$ python3 -q
>>> import numpy as np
>>> np.set_printoptions(precision=1, suppress=True, linewidth=140)
>>> A = np.load("arr.npy")
>>> print(A)
[[-0.4 -0.2  0.   1.  -0.4  0.6]
 [ 1.3 -1.8  1.  -0.2 -0.2 -2.2]
 [ 0.4 -0.4  0.9 -0.4 -0.7 -0.9]
 [-0.7 -0.1 -0.4  2.   0.8 -0.5]]
>>> out = A / np.linalg.norm(A, axis=1, keepdims=True)
>>> gram = out @ out.T
>>> print(np.linalg.norm(out, axis=1))
[1. 1. 1. 1.]
>>> print(gram[3])
[ 0.5 -0.1 -0.4  1. ]
>>> print(gram)
[[ 1.  -0.4 -0.4  0.5]
 [-0.4  1.   0.8 -0.1]
 [-0.4  0.8  1.  -0.4]
 [ 0.5 -0.1 -0.4  1. ]]
>>> print((gram - 2 * np.eye(4)).round(6).argmax(axis=1))
[3 2 1 0]
>>> print(np.count_nonzero(A))
23
>>> print(A.shape)
(4, 6)
>>> print(np.unravel_index(np.abs(A).argmax(), A.shape))
(np.int64(1), np.int64(5))
>>> print(np.abs(A).max())
2.2
>>> print(A.sum(axis=1))
[ 0.6 -2.1 -1.1  1.1]
>>> print(np.linalg.svd(A, compute_uv=False))
[3.6 2.5 1.1 0.6]
>>> print(np.linalg.matrix_rank(A))
4
>>> W0 = np.array([[0.3, 1.0, 2.0, 2.0, 0.0],
...     [3.0, 0.3, 2.0, 3.0, 1.0],
...     [1.0, 0.0, 2.3, 3.0, 3.0],
...     [3.0, 0.0, 3.0, 1.3, 0.0],
...     [0.0, 1.0, 2.0, 2.0, 0.3]])
>>> Uu, sigma, VT = np.linalg.svd(W0)
>>> print(sigma.round(1) + 0)
[8.4 2.9 2.3 1.1 0. ]
>>> print(np.argmax(sigma[:-1] / (sigma[1:] + 1e-6)) + 1)
4
>>> out = Uu[:, :4] @ np.diag(sigma[:4]) @ VT[:4]
>>> print(np.linalg.matrix_rank(out))
4
>>> print(round(np.linalg.norm(W0 - out) / np.linalg.norm(W0), 1))
0.0
>>> rng = np.random.default_rng(3140)
>>> z = rng.permutation(5)
>>> out = W0[:, z] * rng.choice([-1, 1], 5)
>>> print(out)
[[ 0.  -1.   0.3  2.  -2. ]
 [ 1.  -0.3  3.   2.  -3. ]
 [ 3.  -0.   1.   2.3 -3. ]
 [ 0.  -0.   3.   3.  -1.3]
 [ 0.3 -1.   0.   2.  -2. ]]
>>> Uu, _, VT = np.linalg.svd(W0.T @ out)
>>> print(z)
[4 1 0 2 3]
>>> print(np.round(Uu @ VT, 1) + 0)
[[ 0.  0.  1.  0.  0.]
 [ 0. -1.  0.  0.  0.]
 [ 0.  0.  0.  1.  0.]
 [ 0.  0.  0.  0. -1.]
 [ 1.  0.  0.  0.  0.]]
>>> print(round(np.linalg.det(out.T), 1))
-1.8
>>> print(np.linalg.eigvals(out))
[ 4.7+0.j   0.5+0.j  -0.3+0.j  -1.6+0.3j -1.6-0.3j]
>>> print(np.round(np.linalg.det(2 * out), 1), np.round(np.linalg.det(out), 1))
-57.0 -1.8
>>> print(np.poly(out))
[  1.   -1.7 -12.2  -9.2   4.9   1.8]
>>> print(np.round(np.einsum("ij,ji->", out, out), 1))
27.3
>>> print(round(np.linalg.eigvals(out).sum().real, 1))
1.7
>>> print(np.kron(np.eye(2, dtype=int), out))
[[ 0.  -1.   0.3  2.  -2.   0.  -0.   0.   0.  -0. ]
 [ 1.  -0.3  3.   2.  -3.   0.  -0.   0.   0.  -0. ]
 [ 3.  -0.   1.   2.3 -3.   0.  -0.   0.   0.  -0. ]
 [ 0.  -0.   3.   3.  -1.3  0.  -0.   0.   0.  -0. ]
 [ 0.3 -1.   0.   2.  -2.   0.  -0.   0.   0.  -0. ]
 [ 0.  -0.   0.   0.  -0.   0.  -1.   0.3  2.  -2. ]
 [ 0.  -0.   0.   0.  -0.   1.  -0.3  3.   2.  -3. ]
 [ 0.  -0.   0.   0.  -0.   3.  -0.   1.   2.3 -3. ]
 [ 0.  -0.   0.   0.  -0.   0.  -0.   3.   3.  -1.3]
 [ 0.  -0.   0.   0.  -0.   0.3 -1.   0.   2.  -2. ]]
>>> assert W0 == W0.T
Traceback (most recent call last):
  File "<python-input-38>", line 1, in <module>
    assert W0 == W0.T
           ^^^^^^^^^^
ValueError: The truth value of an array with more than one element is ambiguous. Use a.any() or a.all()
>>> print(np.allclose(W0, W0.T))
False
>>> print(np.trace(W0))
4.5
>>> print(round(np.abs(np.linalg.eigvals(W0)).max(), 1))
7.4
>>> print(np.sort(np.abs(np.linalg.eigvals(W0))))
[0.3 0.3 1.2 2.3 7.4]
>>> print(round(np.linalg.det(W0), 1))
1.8
>>> print((W0 - W0.T) / 2)
[[ 0.  -1.   0.5 -0.5  0. ]
 [ 1.   0.   1.   1.5  0. ]
 [-0.5 -1.   0.   0.   0.5]
 [ 0.5 -1.5  0.   0.  -1. ]
 [ 0.   0.  -0.5  1.   0. ]]
>>> print((W0 + W0.T) / 2)
[[0.3 2.  1.5 2.5 0. ]
 [2.  0.3 1.  1.5 1. ]
 [1.5 1.  2.3 3.  2.5]
 [2.5 1.5 3.  1.3 1. ]
 [0.  1.  2.5 1.  0.3]]
>>> X = np.loadtxt("out12.csv", delimiter=",")
>>> print(X)
[[ 1.   0.   0.   0.   0.   0. ]
 [ 0.   0.9  0.   0.   0.  -0.5]
 [ 0.   0.   1.   0.   0.   0. ]
 [ 0.   0.   0.   1.   0.   0. ]
 [ 0.   0.   0.   0.   1.   0. ]
 [ 0.   0.5  0.   0.   0.   0.9]]
>>> x0 = np.array([-8, 9, 5, 3, -6, -5])
>>> print(np.einsum("ij,j->i", X, x0))
[-8.  10.3  5.   3.  -6.   0.2]
>>> print((X @ x0).argmax())
1
>>> print(X @ np.ones(6))
[1.  0.4 1.  1.  1.  1.4]
>>> z = rng.permutation(6)
>>> out = X[:, z] * rng.choice([-1, 1], 6)
>>> print(out)
[[ 1.   0.   0.   0.  -0.  -0. ]
 [ 0.   0.   0.   0.  -0.9  0.5]
 [ 0.   0.   0.   1.  -0.  -0. ]
 [ 0.   1.   0.   0.  -0.  -0. ]
 [ 0.   0.   1.   0.  -0.  -0. ]
 [ 0.   0.   0.   0.  -0.5 -0.9]]
>>> Uu, _, VT = np.linalg.svd(X.T @ out)
>>> print(np.round(np.linalg.lstsq(X, out)[0], 1) + 0)
[[ 1.  0.  0.  0.  0.  0.]
 [ 0.  0.  0.  0. -1.  0.]
 [ 0.  0.  0.  1.  0.  0.]
 [ 0.  1.  0.  0.  0.  0.]
 [ 0.  0.  1.  0.  0.  0.]
 [ 0.  0.  0.  0.  0. -1.]]
>>> print(z)
[0 3 4 2 1 5]
>>> print(np.round(Uu @ VT, 1) + 0)
[[ 1.  0.  0.  0.  0.  0.]
 [ 0.  0.  0.  0. -1.  0.]
 [ 0.  0.  0.  1.  0.  0.]
 [ 0.  1.  0.  0.  0.  0.]
 [ 0.  0.  1.  0.  0.  0.]
 [ 0.  0.  0.  0.  0. -1.]]
>>> feats = np.load("w.npy")
>>> print(feats)
[[ 8  0  6  0  0]
 [ 0 12 -2 -6  8]
 [ 6 -2  5  2 -2]
 [ 0 -6  2  9 -8]
 [ 0  8 -2 -8  8]]
>>> # looks like rank 3
>>> vals, vecs = np.linalg.eigh(feats)
>>> print(np.round(vecs @ np.diag(vals) @ vecs.T, 1) + 0)
[[ 8.  0.  6.  0.  0.]
 [ 0. 12. -2. -6.  8.]
 [ 6. -2.  5.  2. -2.]
 [ 0. -6.  2.  9. -8.]
 [ 0.  8. -2. -8.  8.]]
>>> print(vals.sum(), np.trace(feats))
42.0 42
>>> print(np.round(vecs.T @ vecs, 1) + 0)
[[1. 0. 0. 0. 0.]
 [0. 1. 0. 0. 0.]
 [0. 0. 1. 0. 0.]
 [0. 0. 0. 1. 0.]
 [0. 0. 0. 0. 1.]]
>>> print(np.linalg.eigvalsh(feats + 3 * np.eye(5)))
[ 3.   3.   7.6 15.3 28.1]
>>> print(vals.round(1) + 0)
[ 0.   0.   4.6 12.3 25.1]
>>> print(np.unique(vals.round(6) + 0, return_counts=True)[1])
[2 1 1 1]
>>> z = rng.permutation(5)
>>> print(z)
[4 1 0 3 2]
>>> out = W0[z][:, z]
>>> print(out)
[[0.3 1.  0.  2.  2. ]
 [1.  0.3 3.  3.  2. ]
 [0.  1.  0.3 2.  2. ]
 [0.  0.  3.  1.3 3. ]
 [3.  0.  1.  3.  2.3]]
>>> print(np.linalg.matrix_power(feats, 3))
[[ 1268  -468  1062   432  -444]
 [ -468  5960 -1690 -5054  5356]
 [ 1062 -1690  1185  1486 -1554]
 [  432 -5054  1486  4445 -4648]
 [ -444  5356 -1554 -4648  4884]]
>>> print(np.round(np.abs(np.linalg.eigvals(feats)).max(), 1))
25.1
>>> print(np.trace(feats))
42
>>> np.linalg.determinant(feats)
Traceback (most recent call last):
  File "<python-input-76>", line 1, in <module>
    np.linalg.determinant(feats)
    ^^^^^^^^^^^^^^^^^^^^^
AttributeError: module 'numpy.linalg' has no attribute 'determinant'
>>> print(np.allclose(feats @ feats.T, feats.T @ feats))
True
>>> print((feats + feats.T) / 2)
[[ 8.  0.  6.  0.  0.]
 [ 0. 12. -2. -6.  8.]
 [ 6. -2.  5.  2. -2.]
 [ 0. -6.  2.  9. -8.]
 [ 0.  8. -2. -8.  8.]]
>>> feats.inv()
Traceback (most recent call last):
  File "<python-input-79>", line 1, in <module>
    feats.inv()
    ^^^^^^^^^
AttributeError: 'numpy.ndarray' object has no attribute 'inv'
>>> print(np.round(np.linalg.det(feats), 1))
0.0
>>> m1 = np.minimum.outer(np.arange(1, 4), np.arange(1, 4)) * -2
>>> print(m1)
[[-2 -2 -2]
 [-2 -4 -4]
 [-2 -4 -6]]
>>> # symmetric
>>> print(round(float(np.linalg.norm(m1, 1)), 1), round(np.linalg.norm(m1, np.inf), 1))
12.0 12.0
>>> print(np.round(np.linalg.norm(m1) ** 2 / np.linalg.norm(m1, 2) ** 2, 1))
1.0
>>> print(round(float(np.linalg.norm(m1[1], 1)), 1), np.round(np.linalg.norm(m1[1], np.inf), 1))
10.0 4.0
>>> print(round(np.linalg.norm(m1, 2), 1))
10.1
>>> print(np.linalg.norm(m1, axis=1).argmax())
2
>>> print(np.round(np.linalg.norm(m1[1] - m1[0]), 1))
2.8
>>> print(np.linalg.norm(m1, axis=0))
[3.5 6.  7.5]
>>> print(np.linalg.norm(m1, axis=1))
[3.5 6.  7.5]
>>> vals, vecs = np.linalg.eigh(m1)
>>> print(round(vals.sum(), 1), np.trace(m1))
-12.0 -12
>>> print(np.linalg.svd(m1, compute_uv=False))
[10.1  1.3  0.6]
>>> print(np.round(vecs.T @ vecs, 1) + 0)
[[1. 0. 0.]
 [0. 1. 0.]
 [0. 0. 1.]]
>>> print(vecs @ np.diag(vals) @ vecs.T)
[[-2. -2. -2.]
 [-2. -4. -4.]
 [-2. -4. -6.]]
>>> print((vals > 1e-8).sum(), (vals < -1e-8).sum())
0 3
>>> print(np.linalg.eigvalsh(m1 + 4 * np.eye(3)))
[-6.1  2.7  3.4]
>>> Q = m1.astype(float).copy()
>>> for j in range(3):
...     Q[:, j] -= Q[:, :j] @ (Q[:, :j].T @ Q[:, j])
...     Q[:, j] /= np.linalg.norm(Q[:, j])
... 
>>> print(np.round(Q.T @ m1, 1) + 0)
[[3.5 5.8 6.9]
 [0.  1.6 2.4]
 [0.  0.  1.4]]
>>> print(Q.round(1) + 0)
[[-0.6  0.8  0. ]
 [-0.6 -0.4  0.7]
 [-0.6 -0.4 -0.7]]
>>> vals, vecs = np.linalg.eigh(m1)
>>> x0 = np.array([3, 5, 4])
>>> print(round(x0 @ m1 @ x0 / (x0 @ x0), 1), round(float(vals[0]), 1), np.round(vals[-1], 1))
-9.6 -10.1 -0.6
>>> print(vecs * np.maximum(vals, 0) @ vecs.T)
[[0. 0. 0.]
 [0. 0. 0.]
 [0. 0. 0.]]
>>> print(vecs * np.abs(vals) @ vecs.T)
[[2. 2. 2.]
 [2. 4. 4.]
 [2. 4. 6.]]
>>> arr = np.array([[-1.9, 0.3, -0.3, 0.1, 0.5, 1.4, 1.3],
...     [-1.6, 0.3, 1.4, 1.2, -1.3, 0.4, -0.5],
...     [-1.9, 0.9, 1.9, 0.7, 1.4, 0.6, 0.0],
...     [0.9, -0.1, -2.1, 0.7, 1.5, -2.2, 1.1]])
>>> arr[1] = arr[3] + 0.1 * rng.normal(size=7)
>>> print(arr)
[[-1.9  0.3 -0.3  0.1  0.5  1.4  1.3]
 [ 1.  -0.1 -2.2  0.9  1.5 -2.3  1. ]
 [-1.9  0.9  1.9  0.7  1.4  0.6  0. ]
 [ 0.9 -0.1 -2.1  0.7  1.5 -2.2  1.1]]
>>> print(round(np.linalg.norm(arr[1] - arr[3]), 1))
0.3
>>> print(np.linalg.norm(arr, axis=1).argmax())
1
>>> print(round(np.linalg.norm(arr, "nuc"), 1))
11.2
>>> print(round(np.linalg.norm(arr) ** 2 / np.linalg.norm(arr, 2) ** 2, 1))
1.5
>>> print(np.linalg.norm(arr, axis=0))
[3.  1.  3.6 1.3 2.6 3.5 2. ]
>>> print(np.round(arr[1] @ arr[3], 1))
14.5
>>> print(round(np.linalg.norm(arr[1], 1), 1), round(np.linalg.norm(arr[1], np.inf), 1))
8.9 2.3
>>> theta = np.radians(90)
>>> R = np.eye(7)
>>> R[4, 4] = R[6, 6] = np.cos(theta)
>>> R[4, 6], R[6, 4] = -np.sin(theta), np.sin(theta)
>>> print(R.round(1) + 0)
[[ 1.  0.  0.  0.  0.  0.  0.]
 [ 0.  1.  0.  0.  0.  0.  0.]
 [ 0.  0.  1.  0.  0.  0.  0.]
 [ 0.  0.  0.  1.  0.  0.  0.]
 [ 0.  0.  0.  0.  0.  0. -1.]
 [ 0.  0.  0.  0.  0.  1.  0.]
 [ 0.  0.  0.  0.  1.  0.  0.]]
>>> out = arr @ R.T
>>> print(np.abs(out - arr).max(axis=0))
[0.  0.  0.  0.  2.6 0.  1.4]
>>> print(out.round(1) + 0)
[[-1.9  0.3 -0.3  0.1 -1.3  1.4  0.5]
 [ 1.  -0.1 -2.2  0.9 -1.  -2.3  1.5]
 [-1.9  0.9  1.9  0.7  0.   0.6  1.4]
 [ 0.9 -0.1 -2.1  0.7 -1.1 -2.2  1.5]]
>>> print(round(float(np.linalg.det(R)), 1), np.trace(R))
1.0 5.0
>>> out = np.array([[-3, -3, 3],
...     [3, 2, 1],
...     [-1, 0, -3],
...     [1, 2, 0],
...     [-3, 0, -1],
...     [-1, 0, -2],
...     [2, -3, -3]])
>>> print(np.linalg.matrix_rank(arr @ out))
3
>>> print(np.linalg.matrix_rank(np.vstack([arr, out.T])))
7
>>> print(np.einsum("ik,kj->ij", arr, out))
[[  6.7   2.6 -11.7]
 [ -0.4  -4.2   9.7]
 [  2.4   8.9 -13.1]
 [ -0.3  -4.8   8.5]]
>>> print(np.einsum("ij,ij->i", arr, arr))
[ 7.7 15.1 10.8 14. ]
>>> print(np.vstack([arr, out.T]).shape)
(7, 7)
